$ python3 -q
>>> import numpy as np
>>> import numpy.linalg as la
>>> np.set_printoptions(suppress=True, linewidth=200)
>>> def tidy(a):
...     return np.round(a, 2) + 0
... 
>>> arr = np.loadtxt("w.csv", delimiter=",")
>>> tidy(arr)
array([[ -6.87, -13.37,  -4.79,  -4.79, -15.82, -13.92, -10.12,   5.32, -22.5 ],
       [ -0.73,  -0.56,   0.07,   0.07,  -3.34,  -2.45,  -0.65,   0.72,  -3.08],
       [ -0.61,  -0.39,   0.09,   0.09,  -3.04,  -2.19,  -0.5 ,   0.59,  -2.67],
       [ -0.28,   0.01,   0.07,   0.07,  -2.1 ,  -1.45,  -0.13,   0.2 ,  -1.5 ],
       [  0.  ,   0.  ,  -0.02,  -0.02,  -0.07,  -0.05,   0.  ,  -0.02,  -0.02],
       [  0.  ,   0.07,   0.27,   0.27,   0.55,   0.38,   0.04,   0.23,   0.19],
       [  0.02,   0.18,   0.48,   0.48,   0.86,   0.61,   0.1 ,   0.38,   0.3 ],
       [  0.08,   0.59,   1.11,   1.11,   1.6 ,   1.18,   0.33,   0.78,   0.65],
       [  0.1 ,   0.73,   1.31,   1.31,   1.8 ,   1.34,   0.41,   0.89,   0.76],
       [  4.53,  19.05,  18.91,  18.91,  16.75,  15.1 ,  11.79,   7.13,  15.23],
       [  5.83,  23.96,  23.17,  23.17,  20.29,  18.49,  14.89,   8.28,  19.28]])
>>> # columns 2 and 3 are equal
>>> tidy(arr @ la.pinv(arr) @ arr)
array([[ -6.87, -13.37,  -4.79,  -4.79, -15.82, -13.92, -10.12,   5.32, -22.5 ],
       [ -0.73,  -0.56,   0.07,   0.07,  -3.34,  -2.45,  -0.65,   0.72,  -3.08],
       [ -0.61,  -0.39,   0.09,   0.09,  -3.04,  -2.19,  -0.5 ,   0.59,  -2.67],
       [ -0.28,   0.01,   0.07,   0.07,  -2.1 ,  -1.45,  -0.13,   0.2 ,  -1.5 ],
       [  0.  ,   0.  ,  -0.02,  -0.02,  -0.07,  -0.05,   0.  ,  -0.02,  -0.02],
       [  0.  ,   0.07,   0.27,   0.27,   0.55,   0.38,   0.04,   0.23,   0.19],
       [  0.02,   0.18,   0.48,   0.48,   0.86,   0.61,   0.1 ,   0.38,   0.3 ],
       [  0.08,   0.59,   1.11,   1.11,   1.6 ,   1.18,   0.33,   0.78,   0.65],
       [  0.1 ,   0.73,   1.31,   1.31,   1.8 ,   1.34,   0.41,   0.89,   0.76],
       [  4.53,  19.05,  18.91,  18.91,  16.75,  15.1 ,  11.79,   7.13,  15.23],
       [  5.83,  23.96,  23.17,  23.17,  20.29,  18.49,  14.89,   8.28,  19.28]])
>>> tidy(np.trace(la.pinv(arr) @ arr))
np.float64(3.0)
